In [1]: import numpy as np

In [2]: np.set_printoptions(precision=2, suppress=True, linewidth=140, sign=" ")

In [3]: def rd(a):
   ...:     return np.round(a, 2) + 0
   ...: 

In [4]: M2 = np.array([[-3, -4], [6, -6]])

In [5]: Z = np.array([[-3, -3], [-2, 3]])

In [6]: arr = np.kron(M2, Z)

In [7]: print(arr)
[[  9   9  12  12]
 [  6  -9   8 -12]
 [-18 -18  18  18]
 [-12  18  12 -18]]

In [8]: print(rd(np.linalg.norm(arr) ** 2 / np.linalg.norm(arr, 2) ** 2))
2.13

In [9]: print(rd(np.linalg.norm(arr, axis=0)))
[ 24.19  28.46  26.    30.59]

In [10]: print(arr[3] @ arr[0])
-18

In [11]: print(rd(np.linalg.norm(arr, 2)))
37.57

In [12]: print(np.linalg.norm(arr, axis=1).argmax())
2

In [13]: th = np.radians(36)

In [14]: r_ = np.eye(4)

In [15]: r_[1, 1] = r_[2, 2] = np.cos(th)

In [16]: r_[1, 2], r_[2, 1] = -np.sin(th), np.sin(th)

In [17]: print(rd(r_))
[[ 1.    0.    0.    0.  ]
 [ 0.    0.81 -0.59  0.  ]
 [ 0.    0.59  0.81  0.  ]
 [ 0.    0.    0.    1.  ]]

In [18]: M2 = arr @ r_.T

In [19]: print(np.allclose(np.linalg.norm(arr, axis=1), np.linalg.norm(M2, axis=1)))
True

In [20]: print(rd(np.linalg.svd(arr, compute_uv=False)), rd(np.linalg.svd(M2, compute_uv=False)))
[ 37.57  29.04  21.69  16.77] [ 37.57  29.04  21.69  16.77]

In [21]: x0 = np.array([-1, 3, -4, -5])

In [22]: y = arr @ x0

In [23]: print(y)
[ -90   -5 -198  108]

In [24]: print(rd(np.linalg.solve(arr.T, arr[3])))
[ 0.  0.  0.  1.]

In [25]: M2 = arr ** -1
---------------------------------------------------------------------------
ValueError                                Traceback (most recent call last)
Cell In[25], line 1
----> 1 M2 = arr ** -1

ValueError: Integers to negative integer powers are not allowed.

In [26]: M2 = np.linalg.inv(arr)

In [27]: print((np.abs(M2) > 1e-9).astype(int))
[[ 1  1  1  1]
 [ 1  1  1  1]
 [ 1  1  1  1]
 [ 1  1  1  1]]

In [28]: print(rd(np.linalg.cond(arr)))
2.24

In [29]: E = np.load("x.npy")

In [30]: print(rd(E))
[[ 0.47 -0.18 -0.21  0.39  0.13]
 [-0.18  0.94 -0.07  0.13  0.05]
 [-0.21 -0.07  0.92  0.16  0.05]
 [ 0.39  0.13  0.16  0.72 -0.1 ]
 [ 0.13  0.05  0.05 -0.1   0.97]]

In [31]: r = np.linalg.matrix_rank(E)

In [32]: print(r)
4

In [33]: ns = np.linalg.svd(E)[2][r:].T

In [34]: print([int(np.linalg.matrix_rank(E[:, :j + 1])) for j in range(5)])
[1, 2, 3, 4, 4]

In [35]: print(rd(E @ ns))
[[ 0.]
 [ 0.]
 [ 0.]
 [ 0.]
 [ 0.]]

In [36]: print(rd(ns @ ns.T))
[[ 0.53  0.18  0.21 -0.39 -0.13]
 [ 0.18  0.06  0.07 -0.13 -0.05]
 [ 0.21  0.07  0.08 -0.16 -0.05]
 [-0.39 -0.13 -0.16  0.28  0.1 ]
 [-0.13 -0.05 -0.05  0.1   0.03]]

In [37]: print([int(np.linalg.matrix_rank(np.delete(E, i, axis=0))) for i in range(5)])
[4, 4, 4, 4, 4]

In [38]: print(rd(np.linalg.det(E.T)))
0.0

In [39]: print(rd(np.poly(E)))
[ 1. -4.  6. -4.  1.  0.]

In [40]: print(rd(np.linalg.det(2 * E)), rd(np.linalg.det(E)))
0.0 0.0

In [41]: print(rd(np.linalg.det(E[::-1])))
0.0

In [42]: print(rd(np.linalg.eigvals(E).sum().real))
4.0

In [43]: print(rd(np.einsum("ij,ji->", E, E)))
4.0

In [44]: X = np.loadtxt("layer8.csv", delimiter=",")

In [45]: print(X)
[[ 11.  11.  10.   9.]
 [  2.   2.   1.   0.]
 [  2.   2.   1.   0.]]

In [46]: x0 = np.array([1, 3, 1, 1])

In [47]: print(X @ x0)
[ 63.   9.   9.]

In [48]: print(np.linalg.norm(X @ x0) <= np.linalg.norm(X, 2) * np.linalg.norm(x0) + 1e-9)
True

In [49]: print(X @ np.ones(4))
[ 41.   5.   5.]

In [50]: print(X * x0)
[[ 11.  33.  10.   9.]
 [  2.   6.   1.   0.]
 [  2.   6.   1.   0.]]

In [51]: print((X @ x0).argmax())
0

In [52]: left, s, VT = np.linalg.svd(X)

In [53]: vecs = VT[:(s > 1e-8).sum()]

In [54]: rng = np.random.default_rng(76036)

In [55]: x0 = X[1] + 5 * X[0] + rng.integers(2) * np.eye(4)[0]

In [56]: print(x0)
[ 58.  57.  51.  45.]

In [57]: print(rd(np.linalg.norm(x0 - vecs.T @ vecs @ x0)))
0.74

In [58]: print(rd(np.diag(vecs.T @ vecs)))
[ 0.45  0.45  0.27  0.82]

In [59]: print(np.allclose(vecs.T @ vecs @ x0, x0))
False

In [60]: print(np.unique(X.round(6), axis=0).shape)
(2, 4)

In [61]: print(rd(X @ np.linalg.pinv(X) @ X))
[[ 11.  11.  10.   9.]
 [  2.   2.   1.   0.]
 [  2.   2.   1.   0.]]

In [62]: print(np.allclose(X[:-1].T @ np.linalg.lstsq(X[:-1].T, X[-1])[0], X[-1]))
True

In [63]: try:
    ...:     np.linalg.inv(X)
    ...: except np.linalg.LinAlgError as e:
    ...:     print("failed:", e)
    ...: 
failed: Last 2 dimensions of the array must be square
